$ python -q
>>> import numpy as np
>>> from numpy import linalg as LA
>>> np.set_printoptions(precision=2, suppress=True, linewidth=200)
>>> K = np.array([[0, 1, 0, -1, 0, 0, -1, 1],
...     [-1, 0, 0, 2, 0, 0, 2, -2],
...     [0, 0, 0, 0, -2, 3, 0, 1],
...     [1, -2, 0, 0, 1, 1, 0, 1],
...     [0, 0, 2, -1, 0, 0, -1, -1],
...     [0, 0, -3, -1, 0, 0, -3, 3],
...     [1, -2, 0, 0, 1, 3, 0, 1],
...     [-1, 2, -1, -1, 1, -3, -1, 0]])
>>> # skew, so no eigenvalue has a real part
>>> out = K / LA.norm(K, axis=1, keepdims=True)
>>> C2 = out @ out.T
>>> round(np.degrees(np.arccos(np.clip(C2[6, 2], -1, 1))), 2)
np.float64(57.69)
>>> C2[6]
array([-0.12, -0.21,  0.53,  0.88, -0.09,  0.14,  1.  , -0.77])
>>> np.argwhere(np.triu(np.abs(C2) > 0.95, 1))
array([], shape=(0, 2), dtype=int64)
>>> out = LA.inv(K)
>>> np.round(LA.inv(out), 2) + 0
array([[ 0.,  1.,  0., -1.,  0.,  0., -1.,  1.],
       [-1.,  0.,  0.,  2.,  0.,  0.,  2., -2.],
       [ 0.,  0.,  0.,  0., -2.,  3.,  0.,  1.],
       [ 1., -2.,  0.,  0.,  1.,  1.,  0.,  1.],
       [ 0.,  0.,  2., -1.,  0.,  0., -1., -1.],
       [ 0.,  0., -3., -1.,  0.,  0., -3.,  3.],
       [ 1., -2.,  0.,  0.,  1.,  3.,  0.,  1.],
       [-1.,  2., -1., -1.,  1., -3., -1.,  0.]])
>>> np.allclose(out, K.T)
False
>>> round(float(LA.cond(K)), 2)
26.02
>>> out.round(2) + 0
array([[ 0.  , -1.  , -1.33, -2.  , -0.67,  0.  ,  0.67, -1.33],
       [ 1.  ,  0.  , -0.67, -1.  , -0.33,  0.  ,  0.33, -0.67],
       [ 1.33,  0.67,  0.  ,  1.  ,  0.33,  0.  , -0.67, -0.33],
       [ 2.  ,  1.  , -1.  ,  0.  ,  0.  ,  0.5 , -0.5 , -1.5 ],
       [ 0.67,  0.33, -0.33,  0.  ,  0.  ,  0.  ,  0.33,  0.  ],
       [ 0.  ,  0.  ,  0.  , -0.5 ,  0.  ,  0.  ,  0.5 ,  0.  ],
       [-0.67, -0.33,  0.67,  0.5 , -0.33, -0.5 ,  0.  ,  0.83],
       [ 1.33,  0.67,  0.33,  1.5 ,  0.  ,  0.  , -0.83,  0.  ]])
>>> np.round(K @ out, 2) + 0
array([[1., 0., 0., 0., 0., 0., 0., 0.],
       [0., 1., 0., 0., 0., 0., 0., 0.],
       [0., 0., 1., 0., 0., 0., 0., 0.],
       [0., 0., 0., 1., 0., 0., 0., 0.],
       [0., 0., 0., 0., 1., 0., 0., 0.],
       [0., 0., 0., 0., 0., 1., 0., 0.],
       [0., 0., 0., 0., 0., 0., 1., 0.],
       [0., 0., 0., 0., 0., 0., 0., 1.]])
